$ python -q
>>> import numpy as np
>>> import numpy.linalg as la
>>> np.set_printoptions(suppress=True, linewidth=120)
>>> def tidy(a):
...     return np.round(a, 2) + 0
... 
>>> basis = 5 * np.array([[0.0, 1.9, 0.8, 1.4, 2.3], [0.9, 1.4, 0.4, -0.1, -0.9]])
>>> rng = np.random.default_rng(408)
>>> lab = rng.integers(0, 2, 30)
>>> feats = basis[lab] + rng.normal(size=(30, 5))
>>> print(tidy(feats))
[[ 0.93 10.2   5.9   8.85 12.98]
 [ 3.86  6.39  2.25  0.16 -3.86]
 [ 1.05  9.51  4.84  6.36 10.44]
 [ 1.42 10.79  4.3   4.9  11.54]
 [ 5.01  6.68  1.27 -1.91 -5.14]
 [-0.52  9.41  3.28  7.22 11.1 ]
 [ 5.86  7.63  3.44  0.02 -5.42]
 [-0.55  9.31  3.5   8.28 10.8 ]
 [ 1.01 10.08  3.36  6.12 12.49]
 [ 0.48  8.44  3.69  7.13 12.04]
 [ 4.59  7.27  0.8   0.88 -4.45]
 [ 6.2   7.19  3.03 -1.42 -3.13]
 [ 4.27  6.22  0.2  -1.79 -5.32]
 [ 5.32  4.72  3.49  0.94 -3.68]
 [-0.27  8.06  5.31  5.85 11.67]
 [ 4.51  5.05  2.62 -0.52 -3.95]
 [ 3.26  7.33  3.45 -0.7  -4.34]
 [ 2.73  7.26  1.6  -0.45 -5.43]
 [ 4.76  7.59  2.76 -0.53 -6.67]
 [-0.43 10.19  3.34  7.08 10.63]
 [-0.48  7.75  4.42  5.78 10.6 ]
 [ 3.91  7.76  1.45 -0.05 -4.03]
 [ 0.71 11.13  5.45  6.57 10.29]
 [ 7.11  8.    2.45 -0.48 -4.87]
 [ 0.35 11.3   3.16  7.43 12.61]
 [ 1.33  9.89  4.25  8.2  11.39]
 [ 2.09  9.9   4.1   6.05 12.15]
 [-1.33  9.11  4.64  5.43 11.16]
 [ 1.78 11.02  2.97  5.46 11.66]
 [ 5.26  5.96  1.74 -0.22 -5.61]]
>>> blk = np.stack([feats, -1 * feats, feats[::-1]])
>>> print(blk.shape)
(3, 30, 5)
>>> print(tidy(blk.sum(axis=0)))
[[ 5.26  5.96  1.74 -0.22 -5.61]
 [ 1.78 11.02  2.97  5.46 11.66]
 [-1.33  9.11  4.64  5.43 11.16]
 [ 2.09  9.9   4.1   6.05 12.15]
 [ 1.33  9.89  4.25  8.2  11.39]
 [ 0.35 11.3   3.16  7.43 12.61]
 [ 7.11  8.    2.45 -0.48 -4.87]
 [ 0.71 11.13  5.45  6.57 10.29]
 [ 3.91  7.76  1.45 -0.05 -4.03]
 [-0.48  7.75  4.42  5.78 10.6 ]
 [-0.43 10.19  3.34  7.08 10.63]
 [ 4.76  7.59  2.76 -0.53 -6.67]
 [ 2.73  7.26  1.6  -0.45 -5.43]
 [ 3.26  7.33  3.45 -0.7  -4.34]
 [ 4.51  5.05  2.62 -0.52 -3.95]
 [-0.27  8.06  5.31  5.85 11.67]
 [ 5.32  4.72  3.49  0.94 -3.68]
 [ 4.27  6.22  0.2  -1.79 -5.32]
 [ 6.2   7.19  3.03 -1.42 -3.13]
 [ 4.59  7.27  0.8   0.88 -4.45]
 [ 0.48  8.44  3.69  7.13 12.04]
 [ 1.01 10.08  3.36  6.12 12.49]
 [-0.55  9.31  3.5   8.28 10.8 ]
 [ 5.86  7.63  3.44  0.02 -5.42]
 [-0.52  9.41  3.28  7.22 11.1 ]
 [ 5.01  6.68  1.27 -1.91 -5.14]
 [ 1.42 10.79  4.3   4.9  11.54]
 [ 1.05  9.51  4.84  6.36 10.44]
 [ 3.86  6.39  2.25  0.16 -3.86]
 [ 0.93 10.2   5.9   8.85 12.98]]
>>> A2 = np.c_[feats[:, :1] @ np.array([[-5]]), np.array([5, 2, 4, 4, 0, 0, 3, 4, 0, 3, 3, 4, 0, 0, 0, 4, 3, 1, 3, 2, 1, 0, 5, 1, 1, 4, 1, 3, 2, 2])]
>>> print(tidy(A2))
[[ -4.66   5.  ]
 [-19.3    2.  ]
 [ -5.27   4.  ]
 [ -7.11   4.  ]
 [-25.04   0.  ]
 [  2.62   0.  ]
 [-29.31   3.  ]
 [  2.77   4.  ]
 [ -5.04   0.  ]
 [ -2.41   3.  ]
 [-22.94   3.  ]
 [-30.98   4.  ]
 [-21.35   0.  ]
 [-26.59   0.  ]
 [  1.37   0.  ]
 [-22.54   4.  ]
 [-16.3    3.  ]
 [-13.63   1.  ]
 [-23.8    3.  ]
 [  2.13   2.  ]
 [  2.38   1.  ]
 [-19.55   0.  ]
 [ -3.54   5.  ]
 [-35.54   1.  ]
 [ -1.77   1.  ]
 [ -6.64   4.  ]
 [-10.45   1.  ]
 [  6.63   3.  ]
 [ -8.88   2.  ]
 [-26.31   2.  ]]
>>> print(la.matrix_rank(np.c_[feats, A2]))
6
>>> print(tidy(la.norm(A2 - feats @ la.lstsq(feats, A2)[0], axis=0)))
[0.   7.63]
>>> lab = feats[:, 2] > np.median(feats[:, 2])
>>> f = feats[lab].mean(axis=0) - feats[~lab].mean(axis=0)
>>> print(lab.astype(int))
[1 0 1 1 0 0 1 1 1 1 0 0 0 1 1 0 1 0 0 0 1 0 1 0 0 1 1 1 0 0]
>>> print(tidy(f))
[-2.17  1.1   2.08  3.93  8.7 ]
>>> A = np.load("mat.npy")
>>> print(A)
[[0. 5. 0.]
 [5. 1. 5.]
 [0. 5. 1.]]
>>> hat = np.triu(np.array([[5, -2, 1], [3, -1, -5], [-3, 2, 1]]), 1) + np.eye(3)
>>> A2 = hat @ A @ la.inv(hat)
>>> print(np.trace(A2), np.trace(A))
2.0 2.0
>>> print(A2)
[[-10. -12. -59.]
 [  5. -14. -75.]
 [  0.   5.  26.]]
>>> evals, evecs = la.eig(A)
>>> print(tidy(np.sort(la.eigvals(la.inv(A)))))
[-0.16  0.13  1.99]
>>> mat = np.array([[0, -2, 2], [2, 0, -6], [-2, 6, 0]])
>>> print(np.allclose(mat @ mat.T, mat.T @ mat))
True
>>> print(tidy(np.abs(la.eigvals(mat)).max()))
6.63
>>> mat.inv()
Traceback (most recent call last):
  File "<python-input-31>", line 1, in <module>
    mat.inv()
    ^^^^^^^
AttributeError: 'numpy.ndarray' object has no attribute 'inv'
>>> print(tidy(np.sort(np.abs(la.eigvals(mat)))))
[0.   6.63 6.63]
>>> print(la.matrix_power(mat, 2))
[[ -8  12  12]
 [ 12 -40   4]
 [ 12   4 -40]]
>>> assert mat == mat.T
Traceback (most recent call last):
  File "<python-input-34>", line 1, in <module>
    assert mat == mat.T
           ^^^^^^^^^^^^
ValueError: The truth value of an array with more than one element is ambiguous. Use a.any() or a.all()
>>> x = np.array([-1, 1, -2])
>>> print(tidy(la.eigvals(mat).real))
[0. 0. 0.]
>>> print(tidy(la.svd(mat, compute_uv=False)))
[6.63 6.63 0.  ]
>>> Q = la.solve(np.eye(3) - mat, np.eye(3) + mat)
>>> print(tidy(la.det(Q)))
1.0
>>> rank = la.matrix_rank(mat)
>>> print(rank)
2
>>> N = la.svd(mat)[2][rank:].T
>>> print([int(la.matrix_rank(mat[:i])) for i in range(1, len(mat) + 1)])
[1, 2, 2]
>>> print(tidy(N[:, 0] / N[np.abs(N[:, 0]).round(6).argmax(), 0]))
[1.   0.33 0.33]
>>> print(np.allclose(mat @ N, 0))
True
>>> print(N.shape)
(3, 1)
>>> print(la.cond(mat) > 100)
True
>>> print(la.matrix_rank(mat, rtol=0.1))
2
>>> print(np.argsort(-la.norm(mat, axis=0).round(6), kind="stable")[:3])
[1 2 0]
>>> print([round(float(x), 2) for x in la.svd(mat, compute_uv=False)[:3]])
[6.63, 6.63, 0.0]
>>> print(tidy(la.norm(mat, 2) / la.norm(mat)))
0.71
>>> U, sig, Vh = la.svd(mat)
>>> evecs = Vh[:(sig > 1e-8).sum()]
>>> x = mat[2] + -1 * mat[1] + rng.integers(2) * np.eye(3)[0]
>>> print(x)
[-4.  6.  6.]
>>> print(tidy(np.diag(evecs.T @ evecs)))
[0.18 0.91 0.91]
>>> print(tidy(la.norm(x - evecs.T @ evecs @ x)))
0.0
